% ipython --no-banner

In [1]: import numpy as np

In [2]: import numpy.linalg as la

In [3]: np.set_printoptions(precision=3, suppress=True, linewidth=140)

In [4]: def rnd(a):
   ...:     return np.round(a, 3) + 0
   ...: 

In [5]: A = np.loadtxt("arr.csv", delimiter=",")

In [6]: print(A)
[[2. 2. 3. 3. 0. 3. 2. 0. 1. 1. 3. 2. 3. 2. 1.]
 [0. 3. 3. 3. 2. 1. 3. 3. 1. 2. 3. 0. 0. 1. 3.]
 [0. 0. 2. 2. 0. 0. 3. 2. 3. 3. 3. 1. 1. 3. 3.]
 [0. 0. 0. 3. 2. 0. 1. 3. 0. 2. 1. 3. 1. 2. 0.]
 [0. 0. 0. 0. 2. 0. 1. 1. 0. 2. 0. 3. 0. 0. 3.]
 [0. 0. 0. 0. 0. 1. 3. 0. 2. 2. 1. 1. 1. 2. 1.]
 [0. 0. 0. 0. 0. 0. 0. 1. 0. 3. 1. 0. 2. 2. 3.]
 [0. 0. 0. 0. 0. 0. 0. 1. 3. 3. 3. 0. 0. 2. 3.]
 [0. 0. 0. 0. 0. 0. 0. 0. 1. 2. 1. 1. 1. 2. 0.]
 [0. 0. 0. 0. 0. 0. 0. 0. 0. 3. 1. 1. 1. 2. 3.]
 [0. 0. 0. 0. 0. 0. 0. 0. 0. 0. 3. 3. 2. 3. 2.]
 [0. 0. 0. 0. 0. 0. 0. 0. 0. 0. 0. 2. 3. 0. 2.]
 [0. 0. 0. 0. 0. 0. 0. 0. 0. 0. 0. 0. 0. 3. 0.]
 [0. 0. 0. 0. 0. 0. 0. 0. 0. 0. 0. 0. 0. 3. 0.]
 [0. 0. 0. 0. 0. 0. 0. 0. 0. 0. 0. 0. 0. 0. 0.]]

In [7]: # null space of dimension 2

In [8]: print(la.lstsq(A[:-1].T, A[-1])[2])
13

In [9]: print(np.unique(A.round(6), axis=0).shape)
(14, 15)

In [10]: x = np.array([2, 2, 3, 3, 2, 0, 0, 0, 0, 3, 0, 0, 0, 0, 0])

In [11]: h1 = np.maximum(A @ x, 0)

In [12]: print(h1)
[29. 34. 21. 19. 10.  6.  9.  9.  6.  9.  0.  0.  0.  0.  0.]

In [13]: print(np.maximum(A @ x, 0) - np.maximum(-A @ x, 0))
[29. 34. 21. 19. 10.  6.  9.  9.  6.  9.  0.  0.  0.  0.  0.]

In [14]: Uu, sigma, Vh = la.svd(A)

In [15]: vecs = Vh[:(sigma > 1e-8).sum()]

In [16]: rng = np.random.default_rng(94)

In [17]: x = A[6] + 2 * A[2] + rng.integers(2) * np.eye(15)[1]

In [18]: print(x)
[0. 0. 4. 4. 0. 0. 6. 5. 6. 9. 7. 2. 4. 8. 9.]

In [19]: print(np.allclose(vecs.T @ vecs @ x, x))
True

In [20]: print(la.matrix_rank(np.vstack([A, x])))
13

In [21]: print(rnd(la.norm(x - vecs.T @ vecs @ x)))
0.0

In [22]: cent = np.array([[3, 0, 2, 0, 3, 3], [0, 3, 3, 1, 3, 2]])

In [23]: arr = np.repeat(cent, 26 // 2, axis=0)

In [24]: arr = arr + 0.02 * rng.normal(size=arr.shape)

In [25]: print(rnd(arr))
[[ 3.01  -0.013  2.004  0.005  2.997  3.01 ]
 [ 2.997 -0.011  1.978 -0.037  3.007  2.975]
 [ 2.995  0.007  1.99  -0.002  2.994  2.979]
 [ 2.983  0.036  2.002 -0.007  3.001  2.998]
 [ 2.966 -0.011  2.005  0.013  2.988  3.008]
 [ 3.023  0.007  2.024  0.     2.991  3.006]
 [ 3.004  0.01   2.008  0.022  2.997  2.976]
 [ 3.009  0.016  2.007  0.017  2.985  3.012]
 [ 3.022 -0.025  1.977 -0.057  2.992  2.993]
 [ 2.994 -0.031  2.004 -0.021  3.016  2.993]
 [ 3.03   0.004  1.989  0.027  3.002  2.999]
 [ 3.023  0.017  1.985  0.032  3.018  3.037]
 [ 3.021  0.008  1.983  0.005  2.976  2.998]
 [ 0.006  3.006  3.011  0.996  2.998  2.009]
 [-0.029  3.017  3.025  0.995  3.     2.007]
 [-0.031  3.005  3.016  0.982  3.04   1.989]
 [-0.014  2.992  3.021  0.967  2.988  2.013]
 [-0.003  2.952  3.031  0.996  2.99   1.995]
 [ 0.018  3.016  2.99   1.     2.999  2.009]
 [-0.004  3.007  3.02   1.021  3.035  1.97 ]
 [ 0.01   2.995  3.025  1.025  3.007  2.003]
 [ 0.014  2.997  2.992  1.013  3.017  1.982]
 [ 0.01   3.001  3.034  0.993  2.998  2.029]
 [-0.001  3.001  3.     0.999  2.995  2.003]
 [-0.013  3.     2.999  0.99   2.989  2.005]
 [ 0.018  2.998  3.037  1.006  3.014  1.992]]

In [26]: q, vecs = la.qr(arr[:, :5])[0], la.qr(arr[:, 5:])[0]

In [27]: sigma = la.svd(q.T @ vecs, compute_uv=False)

In [28]: print(rnd(np.degrees(np.arccos(sigma.clip(0, 1)))))
[0.373]

In [29]: print(rnd(sigma))
[1.]

In [30]: Ac = arr - arr.mean(axis=0)

In [31]: vecs = la.svd(Ac)[2][:2]

In [32]: A2 = Ac - Ac @ vecs.T @ vecs

In [33]: print(rnd(np.cov(Ac @ vecs.T, rowvar=False)))
[[5.477 0.   ]
 [0.    0.001]]

In [34]: print(rnd(A2.std(axis=0)))
[0.007 0.01  0.014 0.008 0.014 0.014]

In [35]: print(rnd(la.norm(A2) / la.norm(Ac)))
0.012

In [36]: print(np.argsort(-la.norm(arr, axis=0).round(6), kind="stable")[:3])
[4 2 5]

In [37]: print(round(np.log10(la.cond(arr))))
3

In [38]: print(la.matrix_rank(arr, rtol=0.1))
2

In [39]: print(rnd(np.abs(la.svd(arr)[2][-1])))
[0.513 0.29  0.468 0.287 0.339 0.486]

In [40]: m1 = np.load("out12.npy")

In [41]: print(rnd(m1))
[[ 0.167  0.167 -0.278  0.056 -0.056 -0.167]
 [ 0.167  0.167 -0.278  0.056 -0.056 -0.167]
 [-0.278 -0.278  0.463 -0.093  0.093  0.278]
 [ 0.056  0.056 -0.093  0.019 -0.019 -0.056]
 [-0.056 -0.056  0.093 -0.019  0.019  0.056]
 [-0.167 -0.167  0.278 -0.056  0.056  0.167]]

In [42]: Uu, sigma, Vh = la.svd(m1)

In [43]: print(np.argmax(sigma[:-1] / (sigma[1:] + 1e-6)) + 1)
1

In [44]: A2 = Uu[:, :1] @ np.diag(sigma[:1]) @ Vh[:1]

In [45]: print(rnd(A2))
[[ 0.167  0.167 -0.278  0.056 -0.056 -0.167]
 [ 0.167  0.167 -0.278  0.056 -0.056 -0.167]
 [-0.278 -0.278  0.463 -0.093  0.093  0.278]
 [ 0.056  0.056 -0.093  0.019 -0.019 -0.056]
 [-0.056 -0.056  0.093 -0.019  0.019  0.056]
 [-0.167 -0.167  0.278 -0.056  0.056  0.167]]

In [46]: print(la.matrix_rank(m1, rtol=0.05))
1

In [47]: print(rnd(np.abs(m1 - A2).max()))
0.0

In [48]: print(la.matrix_rank(A2))
1

In [49]: evals, vecs = la.eigh(m1)

In [50]: x = np.array([3, 1, 2, -1, -1, 3])

In [51]: print(rnd(x @ m1 @ x))
0.907

In [52]: print(rnd(vecs * np.abs(evals) @ vecs.T))
[[ 0.167  0.167 -0.278  0.056 -0.056 -0.167]
 [ 0.167  0.167 -0.278  0.056 -0.056 -0.167]
 [-0.278 -0.278  0.463 -0.093  0.093  0.278]
 [ 0.056  0.056 -0.093  0.019 -0.019 -0.056]
 [-0.056 -0.056  0.093 -0.019  0.019  0.056]
 [-0.167 -0.167  0.278 -0.056  0.056  0.167]]

In [53]: print(rnd(np.abs(m1).sum(axis=1).max()), rnd(np.abs(evals).max()))
1.481 1.0

In [54]: print(rnd(la.eigvalsh(m1[1:, 1:])))
[0.    0.    0.    0.    0.833]

In [55]: print(rnd(vecs * np.maximum(evals, 0) @ vecs.T))
[[ 0.167  0.167 -0.278  0.056 -0.056 -0.167]
 [ 0.167  0.167 -0.278  0.056 -0.056 -0.167]
 [-0.278 -0.278  0.463 -0.093  0.093  0.278]
 [ 0.056  0.056 -0.093  0.019 -0.019 -0.056]
 [-0.056 -0.056  0.093 -0.019  0.019  0.056]
 [-0.167 -0.167  0.278 -0.056  0.056  0.167]]

In [56]: A2 = m1 / np.sqrt((m1 ** 2).mean(axis=1, keepdims=True))

In [57]: print(la.matrix_rank(A2) == la.matrix_rank(m1))
True

In [58]: print(rnd(la.norm(A2, axis=1)))
[2.449 2.449 2.449 2.449 2.449 2.449]

In [59]: W1 = np.array([[9, 2, 4, 4],
    ...:     [-2, 0, 3, -8],
    ...:     [7, -8, 8, 6],
    ...:     [-1, -5, 7, 8],
    ...:     [0, -9, 6, 8],
    ...:     [-5, 1, -8, 2]])

In [60]: coef = np.array([1, 1, 1, 0])

In [61]: hid = np.maximum(m1 @ W1 + coef, 0)

In [62]: print(la.matrix_rank(hid))
4

In [63]: print((hid > 0).astype(int))
[[1 1 1 0]
 [1 1 1 0]
 [1 0 1 1]
 [1 1 1 0]
 [1 1 1 1]
 [1 0 1 1]]

In [64]: cent = np.array([[5, 5], [2, 0], [0, 1], [4, 0]])

In [65]: print(rnd(hid @ cent))
[[12.222  6.333]
 [12.222  6.333]
 [22.778  5.444]
 [ 8.741  6.111]
 [ 8.815  5.889]
 [15.667  5.667]]

In [66]: print(W1 @ cent)
[[ 65  49]
 [-42  -7]
 [ 43  43]
 [ 17   2]
 [ 14   6]
 [-15 -33]]

In [67]: W0 = np.diag(np.array([2, 3, 1, 6, 7, 0, 3, 3, 0, 4, 7, 8, 5, 9, 7])) + -1 * np.eye(15, k=1) + -1 * np.eye(15, k=-1)

In [68]: print(W0)
[[ 2. -1.  0.  0.  0.  0.  0.  0.  0.  0.  0.  0.  0.  0.  0.]
 [-1.  3. -1.  0.  0.  0.  0.  0.  0.  0.  0.  0.  0.  0.  0.]
 [ 0. -1.  1. -1.  0.  0.  0.  0.  0.  0.  0.  0.  0.  0.  0.]
 [ 0.  0. -1.  6. -1.  0.  0.  0.  0.  0.  0.  0.  0.  0.  0.]
 [ 0.  0.  0. -1.  7. -1.  0.  0.  0.  0.  0.  0.  0.  0.  0.]
 [ 0.  0.  0.  0. -1.  0. -1.  0.  0.  0.  0.  0.  0.  0.  0.]
 [ 0.  0.  0.  0.  0. -1.  3. -1.  0.  0.  0.  0.  0.  0.  0.]
 [ 0.  0.  0.  0.  0.  0. -1.  3. -1.  0.  0.  0.  0.  0.  0.]
 [ 0.  0.  0.  0.  0.  0.  0. -1.  0. -1.  0.  0.  0.  0.  0.]
 [ 0.  0.  0.  0.  0.  0.  0.  0. -1.  4. -1.  0.  0.  0.  0.]
 [ 0.  0.  0.  0.  0.  0.  0.  0.  0. -1.  7. -1.  0.  0.  0.]
 [ 0.  0.  0.  0.  0.  0.  0.  0.  0.  0. -1.  8. -1.  0.  0.]
 [ 0.  0.  0.  0.  0.  0.  0.  0.  0.  0.  0. -1.  5. -1.  0.]
 [ 0.  0.  0.  0.  0.  0.  0.  0.  0.  0.  0.  0. -1.  9. -1.]
 [ 0.  0.  0.  0.  0.  0.  0.  0.  0.  0.  0.  0.  0. -1.  7.]]

In [69]: z = rng.permutation(15)

In [70]: print(z)
[11  0  7  2 14  8  4 12 10 13  1  5  9  6  3]

In [71]: A2 = W0[z][:, z]

In [72]: print(np.diag(A2))
[8. 2. 3. 1. 7. 0. 7. 5. 7. 9. 3. 0. 4. 3. 6.]
